% python3 -q
>>> import numpy as np
>>> np.set_printoptions(precision=3, suppress=True, linewidth=100, sign=" ")
>>> arr = np.load("out9.npy")
>>> print(arr)
[[ 1  0  0  0  0  0  0  0  0  0  0]
 [-3  1  0  0  0  0  0  0  0  0  0]
 [-2  0  1  0  0  0  0  0  0  0  0]
 [-1  0  0  1  0  0  0  0  0  0  0]
 [ 3 -1  2 -1  1  0  0  0  0  0  0]
 [ 1 -2 -3 -3 -3  1  0  0  0  0  0]
 [-1  3  2  2 -2 -1  1  0  0  0  0]
 [ 2 -1 -2  0  0  2  1  1  0  0  0]
 [ 3  1  2 -2  2 -3  2  3  1  0  0]
 [-3 -2  0 -1 -3  2  1  3  1  1  0]
 [ 2 -2  1  3 -2  1  1  0 -2 -2  1]]
>>> Uu, sigma, Vh = np.linalg.svd(arr)
>>> np.argmax(sigma[:-1] / (sigma[1:] + 1e-6)) + 1
np.int64(9)
>>> B = Uu[:, :9] @ np.diag(sigma[:9]) @ Vh[:9]
>>> np.linalg.matrix_rank(arr, rtol=0.05)
np.int64(8)
>>> B.round(3) + 0
array([[ 1.   , -0.001, -0.001,  0.   ,  0.001, -0.002,  0.003, -0.001, -0.007,  0.011,  0.007],
       [-3.   ,  1.   ,  0.   ,  0.   ,  0.   ,  0.   ,  0.   ,  0.   , -0.003,  0.002, -0.001],
       [-2.   ,  0.   ,  1.   ,  0.   ,  0.   ,  0.   ,  0.001, -0.001,  0.   ,  0.002,  0.004],
       [-1.   ,  0.   ,  0.   ,  1.   ,  0.   , -0.001,  0.001,  0.   , -0.005,  0.004, -0.001],
       [ 3.   , -1.   ,  2.   , -1.   ,  1.   ,  0.   ,  0.   ,  0.   , -0.001,  0.   , -0.002],
       [ 1.   , -2.   , -3.   , -3.   , -3.   ,  1.   ,  0.   ,  0.   , -0.001,  0.001,  0.   ],
       [-1.   ,  3.   ,  2.   ,  2.   , -2.   , -1.   ,  1.   ,  0.   ,  0.   ,  0.   ,  0.   ],
       [ 2.   , -1.   , -2.   ,  0.   ,  0.   ,  2.   ,  1.   ,  1.   ,  0.   ,  0.   ,  0.   ],
       [ 3.   ,  1.   ,  2.   , -2.   ,  2.   , -3.   ,  2.   ,  3.   ,  1.   ,  0.   ,  0.   ],
       [-3.   , -2.   ,  0.   , -1.   , -3.   ,  2.   ,  1.   ,  3.   ,  1.   ,  1.   ,  0.   ],
       [ 2.   , -2.   ,  1.   ,  3.   , -2.   ,  1.   ,  1.   ,  0.   , -2.   , -2.   ,  1.   ]])
>>> round(float(np.linalg.det(arr)), 3)
1.0
>>> print(np.trace(arr))
11
>>> np.allclose(arr, arr.T)
False
>>> np.sort(np.abs(np.linalg.eigvals(arr)))
array([ 1.,  1.,  1.,  1.,  1.,  1.,  1.,  1.,  1.,  1.,  1.])
>>> (arr - arr.T) / 2
array([[ 0. ,  1.5,  1. ,  0.5, -1.5, -0.5,  0.5, -1. , -1.5,  1.5, -1. ],
       [-1.5,  0. ,  0. ,  0. ,  0.5,  1. , -1.5,  0.5, -0.5,  1. ,  1. ],
       [-1. ,  0. ,  0. ,  0. , -1. ,  1.5, -1. ,  1. , -1. ,  0. , -0.5],
       [-0.5,  0. ,  0. ,  0. ,  0.5,  1.5, -1. ,  0. ,  1. ,  0.5, -1.5],
       [ 1.5, -0.5,  1. , -0.5,  0. ,  1.5,  1. ,  0. , -1. ,  1.5,  1. ],
       [ 0.5, -1. , -1.5, -1.5, -1.5,  0. ,  0.5, -1. ,  1.5, -1. , -0.5],
       [-0.5,  1.5,  1. ,  1. , -1. , -0.5,  0. , -0.5, -1. , -0.5, -0.5],
       [ 1. , -0.5, -1. ,  0. ,  0. ,  1. ,  0.5,  0. , -1.5, -1.5,  0. ],
       [ 1.5,  0.5,  1. , -1. ,  1. , -1.5,  1. ,  1.5,  0. , -0.5,  1. ],
       [-1.5, -1. ,  0. , -0.5, -1.5,  1. ,  0.5,  1.5,  0.5,  0. ,  1. ],
       [ 1. , -1. ,  0.5,  1.5, -1. ,  0.5,  0.5,  0. , -1. , -1. ,  0. ]])
>>> mat = np.load("arr.npy")
>>> print(mat)
[[ 10.457  -6.26   -7.926  -9.908   3.477  11.463]
 [  7.629   1.885   3.369  -7.208   4.347   2.689]
 [  1.943   7.29    5.902  -2.889   7.123   0.061]
 [  3.069  -0.877   0.313  -1.201   3.617   3.776]
 [ -0.638   1.062  -0.095   1.805   5.186   3.532]
 [ -3.4     8.507   2.482   1.316   9.5     1.811]
 [ -9.173   4.046   3.058  11.367   5.838  -0.581]
 [  5.305  -1.667   4.634  -1.595   1.1     0.641]
 [ -2.904  10.866   4.029  -0.182  10.555   0.98 ]
 [  3.335  -6.265   1.598   2.516  -0.963   2.051]
 [-12.579   4.412   5.712  16.292   4.852  -3.476]
 [ -1.361  -1.089   8.664   7.656  -0.404  -4.092]]
>>> D = np.linalg.norm(mat[:, None] - mat[None], axis=-1)
>>> print(D.shape)
(12, 12)
>>> D.mean(axis=1).argmax()
np.int64(0)
>>> np.unravel_index(D.round(6).argmax(), D.shape)
(np.int64(0), np.int64(10))
>>> D[9].round(6).argsort(kind="stable")[:4]
array([ 9,  7,  3,  4])
>>> print(np.linalg.svd(arr, compute_uv=False))
[ 8.343  7.635  6.39   5.517  3.399  2.776  1.9    0.948  0.254  0.017  0.006]
>>> np.diff(arr, axis=0)
array([[-4,  1,  0,  0,  0,  0,  0,  0,  0,  0,  0],
       [ 1, -1,  1,  0,  0,  0,  0,  0,  0,  0,  0],
       [ 1,  0, -1,  1,  0,  0,  0,  0,  0,  0,  0],
       [ 4, -1,  2, -2,  1,  0,  0,  0,  0,  0,  0],
       [-2, -1, -5, -2, -4,  1,  0,  0,  0,  0,  0],
       [-2,  5,  5,  5,  1, -2,  1,  0,  0,  0,  0],
       [ 3, -4, -4, -2,  2,  3,  0,  1,  0,  0,  0],
       [ 1,  2,  4, -2,  2, -5,  1,  2,  1,  0,  0],
       [-6, -3, -2,  1, -5,  5, -1,  0,  0,  1,  0],
       [ 5,  0,  1,  4,  1, -1,  0, -3, -3, -3,  1]])
>>> arr.sum(axis=0)
array([ 2, -3,  3, -1, -7,  2,  6,  7,  0, -1,  1])
>>> np.linalg.matrix_rank(arr)
np.int64(11)
>>> np.unravel_index(np.abs(arr).argmax(), arr.shape)
(np.int64(1), np.int64(0))
>>> arr.shape
(11, 11)
>>> K = np.array([[-39, -1, -2, 3, 2, 4, 1],
...     [5, -17, -3, -4, -3, -3, -3],
...     [-5, 1, 15, 0, -1, 3, 5],
...     [-2, 5, 3, 20, 2, -2, 5],
...     [-5, -2, 5, 0, -24, -5, 2],
...     [2, -1, 5, 1, -5, -45, 2],
...     [-4, 4, -1, 1, -2, 1, 37]])
>>> B = np.linalg.inv(K)
>>> np.round(K @ B, 3) + 0
array([[ 1.,  0.,  0.,  0.,  0.,  0.,  0.],
       [ 0.,  1.,  0.,  0.,  0.,  0.,  0.],
       [ 0.,  0.,  1.,  0.,  0.,  0.,  0.],
       [ 0.,  0.,  0.,  1.,  0.,  0.,  0.],
       [ 0.,  0.,  0.,  0.,  1.,  0.,  0.],
       [ 0.,  0.,  0.,  0.,  0.,  1.,  0.],
       [ 0.,  0.,  0.,  0.,  0.,  0.,  1.]])
>>> print(B.round(3) + 0)
[[-0.025  0.003 -0.002  0.005 -0.002 -0.003  0.001]
 [-0.006 -0.064 -0.015 -0.012  0.007  0.002 -0.002]
 [-0.007  0.003  0.065  0.002 -0.004  0.004 -0.009]
 [ 0.     0.014 -0.008  0.053  0.004 -0.004 -0.005]
 [ 0.005  0.005  0.014  0.    -0.044  0.006  0.   ]
 [-0.002  0.002  0.006  0.002  0.004 -0.023  0.   ]
 [-0.002  0.007  0.004  0.    -0.004  0.001  0.027]]
>>> print(round(float(np.linalg.det(K) * np.linalg.det(B)), 3))
1.0
>>> print(np.round(np.linalg.inv(B), 3) + 0)
[[-39.  -1.  -2.   3.   2.   4.   1.]
 [  5. -17.  -3.  -4.  -3.  -3.  -3.]
 [ -5.   1.  15.   0.  -1.   3.   5.]
 [ -2.   5.   3.  20.   2.  -2.   5.]
 [ -5.  -2.   5.   0. -24.  -5.   2.]
 [  2.  -1.   5.   1.  -5. -45.   2.]
 [ -4.   4.  -1.   1.  -2.   1.  37.]]
>>> O, evecs = np.linalg.qr(K[:, :3])[0], np.linalg.qr(K[:, 3:])[0]
>>> sigma = np.linalg.svd(O.T @ evecs, compute_uv=False)
>>> print((sigma > 0.9).sum())
0
>>> np.round(np.linalg.norm(O @ O.T - evecs @ evecs.T, 2), 3)
np.float64(1.0)
>>> np.degrees(np.arccos(sigma.clip(0, 1)))
array([ 53.341,  63.382,  80.765])
>>> sigma
array([ 0.597,  0.448,  0.16 ])
>>> rng = np.random.default_rng(3259)
>>> z = rng.permutation(7)
>>> z
array([ 5,  2,  0,  1,  6,  3,  4])
>>> B = K[z][:, z]
>>> print(np.trace(B))
-53
>>> B
array([[-45,   5,   2,  -1,   2,   1,  -5],
       [  3,  15,  -5,   1,   5,   0,  -1],
       [  4,  -2, -39,  -1,   1,   3,   2],
       [ -3,  -3,   5, -17,  -3,  -4,  -3],
       [  1,  -1,  -4,   4,  37,   1,  -2],
       [ -2,   3,  -2,   5,   5,  20,   2],
       [ -5,   5,  -5,  -2,   2,   0, -24]])
>>> B = K[0, 0] * K[1:] - np.outer(K[1:, 0], K[0])
>>> print(B)
[[    0   668   127   141   107    97   112]
 [    0   -44  -595    15    49   -97  -190]
 [    0  -197  -121  -774   -74    86  -193]
 [    0    73  -205    15   946   215   -73]
 [    0    41  -191   -45   191  1747   -80]
 [    0  -160    31   -27    86   -23 -1439]]
>>> np.linalg.matrix_rank(B), np.linalg.matrix_rank(K)
(np.int64(6), np.int64(7))
>>> print(K[:, 0] / K[0, 0])
[ 1.    -0.128  0.128  0.051  0.128 -0.051  0.103]
>>> W0 = np.load("x.npy")
>>> W0
array([[-3.,  1.,  0.,  0.,  0.,  0.,  0.,  0.,  0.],
       [ 0., -3.,  1.,  0.,  0.,  0.,  0.,  0.,  0.],
       [ 0.,  0., -3.,  1.,  0.,  0.,  0.,  0.,  0.],
       [ 0.,  0.,  0., -3.,  1.,  0.,  0.,  0.,  0.],
       [ 0.,  0.,  0.,  0., -3.,  1.,  0.,  0.,  0.],
       [ 0.,  0.,  0.,  0.,  0., -3.,  1.,  0.,  0.],
       [ 0.,  0.,  0.,  0.,  0.,  0., -3.,  1.,  0.],
       [ 0.,  0.,  0.,  0.,  0.,  0.,  0., -3.,  1.],
       [ 0.,  0.,  0.,  0.,  0.,  0.,  0.,  0., -3.]])
>>> x = np.array([2, -1, -1, 4, -3, 3, -2, -1, -4])
>>> rhs = W0 @ x
>>> rhs
array([ -7.,   2.,   7., -15.,  12., -11.,   5.,  -1.,  12.])
>>> np.linalg.solve(W0, -3 * rhs)
array([ -6.,   3.,   3., -12.,   9.,  -9.,   6.,   3.,  12.])
>>> np.linalg.solve(W0, rhs + W0[:, 2])
array([ 2., -1., -0.,  4., -3.,  3., -2., -1., -4.])
>>> np.linalg.solve(W0, W0[:, 0])
array([ 1., -0., -0., -0., -0., -0., -0., -0., -0.])
